>>> import numpy as np
>>> import numpy.linalg as la
>>> np.set_printoptions(suppress=True, linewidth=200)
>>> def tidy(a):
...     return np.round(a, 2) + 0
... 
>>> B = np.array([[1, 1], [1, -1]])
>>> rng = np.random.default_rng(61933)
>>> A = np.kron(B, np.kron(B, B))[rng.permutation(8)][:11]
>>> print(A)
[[ 1 -1 -1  1  1 -1 -1  1]
 [ 1  1  1  1  1  1  1  1]
 [ 1  1 -1 -1  1  1 -1 -1]
 [ 1 -1  1 -1 -1  1 -1  1]
 [ 1  1  1  1 -1 -1 -1 -1]
 [ 1  1 -1 -1 -1 -1  1  1]
 [ 1 -1 -1  1 -1  1  1 -1]
 [ 1 -1  1 -1  1 -1  1 -1]]
>>> u = np.array([1, 1, 1, 2, 2, 2, 1, 1])
>>> B = A + np.outer(u, np.eye(8)[0])
>>> print(tidy(la.det(B) / la.det(A)), tidy(1 + la.solve(A, u)[0]))
2.38 2.38
>>> print(B)
[[ 2. -1. -1.  1.  1. -1. -1.  1.]
 [ 2.  1.  1.  1.  1.  1.  1.  1.]
 [ 2.  1. -1. -1.  1.  1. -1. -1.]
 [ 3. -1.  1. -1. -1.  1. -1.  1.]
 [ 3.  1.  1.  1. -1. -1. -1. -1.]
 [ 3.  1. -1. -1. -1. -1.  1.  1.]
 [ 2. -1. -1.  1. -1.  1.  1. -1.]
 [ 2. -1.  1. -1.  1. -1.  1. -1.]]
>>> print(la.matrix_rank(B - A))
1
>>> print(tidy(la.svd(A, compute_uv=False)))
[2.83 2.83 2.83 2.83 2.83 2.83 2.83 2.83]
>>> print(A[:, 6] @ A[:, 5])
0
>>> print(A.T @ A)
[[8 0 0 0 0 0 0 0]
 [0 8 0 0 0 0 0 0]
 [0 0 8 0 0 0 0 0]
 [0 0 0 8 0 0 0 0]
 [0 0 0 0 8 0 0 0]
 [0 0 0 0 0 8 0 0]
 [0 0 0 0 0 0 8 0]
 [0 0 0 0 0 0 0 8]]
>>> print(tidy(la.norm(A, axis=0)))
[2.83 2.83 2.83 2.83 2.83 2.83 2.83 2.83]
>>> idx = rng.permutation(8)
>>> print(idx)
[5 4 1 2 7 3 6 0]
>>> B = A[idx][:, idx]
>>> print(B)
[[-1 -1  1 -1  1 -1  1  1]
 [-1 -1  1  1 -1  1 -1  1]
 [ 1  1  1  1  1  1  1  1]
 [ 1  1  1 -1 -1 -1 -1  1]
 [-1  1 -1  1 -1 -1  1  1]
 [ 1 -1 -1  1  1 -1 -1  1]
 [ 1 -1 -1 -1 -1  1  1  1]
 [-1  1 -1 -1  1  1 -1  1]]
>>> print(tidy(np.sort(np.abs(la.eigvals(B)))))
[2.83 2.83 2.83 2.83 2.83 2.83 2.83 2.83]
>>> J = np.load("w.npy")
>>> print(J)
[[ 8.1 -8.  -9.   4. ]
 [ 7.  -5.9 -5.  -4. ]
 [ 3.   4.   4.1 -9. ]
 [ 8.  -8.  -9.   4.1]]
>>> print(tidy(la.det(J[::-1])))
1.83
>>> print(np.kron(np.eye(2, dtype=int), J))
[[ 8.1 -8.  -9.   4.   0.  -0.  -0.   0. ]
 [ 7.  -5.9 -5.  -4.   0.  -0.  -0.  -0. ]
 [ 3.   4.   4.1 -9.   0.   0.   0.  -0. ]
 [ 8.  -8.  -9.   4.1  0.  -0.  -0.   0. ]
 [ 0.  -0.  -0.   0.   8.1 -8.  -9.   4. ]
 [ 0.  -0.  -0.  -0.   7.  -5.9 -5.  -4. ]
 [ 0.   0.   0.  -0.   3.   4.   4.1 -9. ]
 [ 0.  -0.  -0.   0.   8.  -8.  -9.   4.1]]
>>> print(tidy(la.det(J.T)))
1.83
>>> print(tidy(np.einsum("ij,ji->", J, J)))
218.04
>>> Uu, sig, VT = la.svd(J)
>>> print(np.argmax(sig[:-1] / (sig[1:] + 1e-6)) + 1)
3
>>> print(tidy(sig))
[23.67 11.62  2.17  0.  ]
>>> B = Uu[:, :3] @ np.diag(sig[:3]) @ VT[:3]
>>> print(la.matrix_rank(J, rtol=0.05))
3
>>> print(tidy(B))
[[ 8.1 -8.  -9.   4. ]
 [ 7.  -5.9 -5.  -4. ]
 [ 3.   4.   4.1 -9. ]
 [ 8.  -8.  -9.   4.1]]
>>> idx = rng.permutation(4)
>>> print(idx)
[1 3 0 2]
>>> B = J[idx][:, idx]
>>> print(np.diag(B))
[-5.9  4.1  8.1  4.1]
>>> print(tidy(np.sort(np.abs(la.eigvals(B)))))
[ 0.1   0.35  3.65 14.3 ]
>>> P = np.triu(np.array([[0, 2, 1, 0], [2, 1, 0, 0], [2, 2, 0, 2], [0, 2, 1, 2]]), 1) + np.eye(4)
>>> B = P @ J @ la.inv(P)
>>> print(tidy(np.poly(B)))
[  1.   -10.4  -54.94 -12.7    1.83]
>>> print(tidy(np.trace(B)), tidy(np.trace(J)))
10.4 10.4
>>> theta = np.radians(90)
>>> r_ = np.eye(4)
>>> r_[1, 1] = r_[2, 2] = np.cos(theta)
>>> r_[1, 2], r_[2, 1] = -np.sin(theta), np.sin(theta)
>>> print(tidy(r_))
[[ 1.  0.  0.  0.]
 [ 0.  0. -1.  0.]
 [ 0.  1.  0.  0.]
 [ 0.  0.  0.  1.]]
>>> B = J @ r_.T
>>> print(tidy(la.svd(J, compute_uv=False)), tidy(la.svd(B, compute_uv=False)))
[23.67 11.62  2.17  0.  ] [23.67 11.62  2.17  0.  ]
>>> print(tidy(la.det(r_)), np.trace(r_))
1.0 2.0
